% ipython --no-banner

In [1]: import numpy as np

In [2]: from numpy import linalg as LA

In [3]: np.set_printoptions(precision=2, suppress=True, linewidth=100)

In [4]: def rd(a):
   ...:     return np.round(a, 2) + 0
   ...: 

In [5]: A = np.load("w.npy")

In [6]: A
Out[6]: 
array([[ 1, -1, -3,  1, -3,  2, -3,  0,  1, -2],
       [-2,  1, -1, -3,  1, -3,  2, -3,  0,  1],
       [ 1, -2,  1, -1, -3,  1, -3,  2, -3,  0],
       [ 0,  1, -2,  1, -1, -3,  1, -3,  2, -3],
       [-3,  0,  1, -2,  1, -1, -3,  1, -3,  2],
       [ 2, -3,  0,  1, -2,  1, -1, -3,  1, -3],
       [-3,  2, -3,  0,  1, -2,  1, -1, -3,  1],
       [ 1, -3,  2, -3,  0,  1, -2,  1, -1, -3],
       [-3,  1, -3,  2, -3,  0,  1, -2,  1, -1],
       [-1, -3,  1, -3,  2, -3,  0,  1, -2,  1]])

In [7]: A2 = A / LA.norm(A, axis=1, keepdims=True)

In [8]: gram = A2 @ A2.T

In [9]: (np.abs(gram) > 0.9).astype(int)
Out[9]: 
array([[1, 0, 0, 0, 0, 0, 0, 0, 0, 0],
       [0, 1, 0, 0, 0, 0, 0, 0, 0, 0],
       [0, 0, 1, 0, 0, 0, 0, 0, 0, 0],
       [0, 0, 0, 1, 0, 0, 0, 0, 0, 0],
       [0, 0, 0, 0, 1, 0, 0, 0, 0, 0],
       [0, 0, 0, 0, 0, 1, 0, 0, 0, 0],
       [0, 0, 0, 0, 0, 0, 1, 0, 0, 0],
       [0, 0, 0, 0, 0, 0, 0, 1, 0, 0],
       [0, 0, 0, 0, 0, 0, 0, 0, 1, 0],
       [0, 0, 0, 0, 0, 0, 0, 0, 0, 1]])

In [10]: rd(gram[9])
Out[10]: array([-0.51,  0.41,  0.21, -0.28,  0.62, -0.28,  0.21,  0.41, -0.51,  1.  ])

In [11]: rd(gram)
Out[11]: 
array([[ 1.  , -0.51,  0.41,  0.21, -0.28,  0.62, -0.28,  0.21,  0.41, -0.51],
       [-0.51,  1.  , -0.51,  0.41,  0.21, -0.28,  0.62, -0.28,  0.21,  0.41],
       [ 0.41, -0.51,  1.  , -0.51,  0.41,  0.21, -0.28,  0.62, -0.28,  0.21],
       [ 0.21,  0.41, -0.51,  1.  , -0.51,  0.41,  0.21, -0.28,  0.62, -0.28],
       [-0.28,  0.21,  0.41, -0.51,  1.  , -0.51,  0.41,  0.21, -0.28,  0.62],
       [ 0.62, -0.28,  0.21,  0.41, -0.51,  1.  , -0.51,  0.41,  0.21, -0.28],
       [-0.28,  0.62, -0.28,  0.21,  0.41, -0.51,  1.  , -0.51,  0.41,  0.21],
       [ 0.21, -0.28,  0.62, -0.28,  0.21,  0.41, -0.51,  1.  , -0.51,  0.41],
       [ 0.41,  0.21, -0.28,  0.62, -0.28,  0.21,  0.41, -0.51,  1.  , -0.51],
       [-0.51,  0.41,  0.21, -0.28,  0.62, -0.28,  0.21,  0.41, -0.51,  1.  ]])

In [12]: (gram - 2 * np.eye(10)).round(6).argmax(axis=1)
Out[12]: array([5, 6, 7, 8, 9, 0, 1, 2, 3, 4])

In [13]: np.argwhere(np.triu(np.abs(gram) > 0.95, 1))
Out[13]: array([], shape=(0, 2), dtype=int64)
